$ python3 -q
>>> import numpy as np
>>> from numpy import linalg as LA
>>> np.set_printoptions(precision=2, suppress=True, linewidth=200, legacy="1.25")
>>> Y = np.array([[-3, 1, -1, 4, 5, 1, 0, -3],
...     [-3, 0, -5, -1, 1, 2, 5, 5],
...     [-1, 1, 4, -4, 5, -5, 0, -1],
...     [1, 4, 3, 0, 0, 0, -3, -3],
...     [-3, -4, 1, -4, 4, 0, 3, 5],
...     [4, -5, 4, 1, -1, -2, 5, 0],
...     [-5, -1, 3, 5, -5, 4, 3, 2],
...     [4, 2, -4, -1, -5, 2, -2, -2]])
>>> Y[-1] = Y[0]
>>> F = Y + 0.1 * np.eye(8)
>>> print(F)
[[-2.9  1.  -1.   4.   5.   1.   0.  -3. ]
 [-3.   0.1 -5.  -1.   1.   2.   5.   5. ]
 [-1.   1.   4.1 -4.   5.  -5.   0.  -1. ]
 [ 1.   4.   3.   0.1  0.   0.  -3.  -3. ]
 [-3.  -4.   1.  -4.   4.1  0.   3.   5. ]
 [ 4.  -5.   4.   1.  -1.  -1.9  5.   0. ]
 [-5.  -1.   3.   5.  -5.   4.   3.1  2. ]
 [-3.   1.  -1.   4.   5.   1.   0.  -2.9]]
>>> print(F.ravel(order="F"))
[-2.9 -3.  -1.   1.  -3.   4.  -5.  -3.   1.   0.1  1.   4.  -4.  -5.  -1.   1.  -1.  -5.   4.1  3.   1.   4.   3.  -1.   4.  -1.  -4.   0.1 -4.   1.   5.   4.   5.   1.   5.   0.   4.1 -1.  -5.
  5.   1.   2.  -5.   0.   0.  -1.9  4.   1.   0.   5.   0.  -3.   3.   5.   3.1  0.  -3.   5.  -1.  -3.   5.   0.   2.  -2.9]
>>> print(F.reshape(-1, 2))
[[-2.9  1. ]
 [-1.   4. ]
 [ 5.   1. ]
 [ 0.  -3. ]
 [-3.   0.1]
 [-5.  -1. ]
 [ 1.   2. ]
 [ 5.   5. ]
 [-1.   1. ]
 [ 4.1 -4. ]
 [ 5.  -5. ]
 [ 0.  -1. ]
 [ 1.   4. ]
 [ 3.   0.1]
 [ 0.   0. ]
 [-3.  -3. ]
 [-3.  -4. ]
 [ 1.  -4. ]
 [ 4.1  0. ]
 [ 3.   5. ]
 [ 4.  -5. ]
 [ 4.   1. ]
 [-1.  -1.9]
 [ 5.   0. ]
 [-5.  -1. ]
 [ 3.   5. ]
 [-5.   4. ]
 [ 3.1  2. ]
 [-3.   1. ]
 [-1.   4. ]
 [ 5.   1. ]
 [ 0.  -2.9]]
>>> blk = F.reshape(8, 2, -1)
>>> print(np.einsum("ihd,ihd->ih", blk, blk))
[[26.41 35.  ]
 [35.01 55.  ]
 [34.81 51.  ]
 [26.01 18.  ]
 [42.   50.81]
 [58.   29.61]
 [60.   54.61]
 [27.   34.41]]
>>> print(blk.sum(axis=1))
[[  2.1   2.   -1.    1. ]
 [ -2.    2.1   0.    4. ]
 [  4.   -4.    4.1  -5. ]
 [  1.    4.    0.   -2.9]
 [  1.1  -4.    4.    1. ]
 [  3.   -6.9   9.    1. ]
 [-10.    3.    6.1   7. ]
 [  2.    2.   -1.    1.1]]
>>> print(blk.transpose(1, 0, 2))
[[[-2.9  1.  -1.   4. ]
  [-3.   0.1 -5.  -1. ]
  [-1.   1.   4.1 -4. ]
  [ 1.   4.   3.   0.1]
  [-3.  -4.   1.  -4. ]
  [ 4.  -5.   4.   1. ]
  [-5.  -1.   3.   5. ]
  [-3.   1.  -1.   4. ]]

 [[ 5.   1.   0.  -3. ]
  [ 1.   2.   5.   5. ]
  [ 5.  -5.   0.  -1. ]
  [ 0.   0.  -3.  -3. ]
  [ 4.1  0.   3.   5. ]
  [-1.  -1.9  5.   0. ]
  [-5.   4.   3.1  2. ]
  [ 5.   1.   0.  -2.9]]]
>>> print(blk[:, 0])
[[-2.9  1.  -1.   4. ]
 [-3.   0.1 -5.  -1. ]
 [-1.   1.   4.1 -4. ]
 [ 1.   4.   3.   0.1]
 [-3.  -4.   1.  -4. ]
 [ 4.  -5.   4.   1. ]
 [-5.  -1.   3.   5. ]
 [-3.   1.  -1.   4. ]]
>>> print(np.einsum("ihd,jhd->hij", blk, blk).shape)
(2, 8, 8)
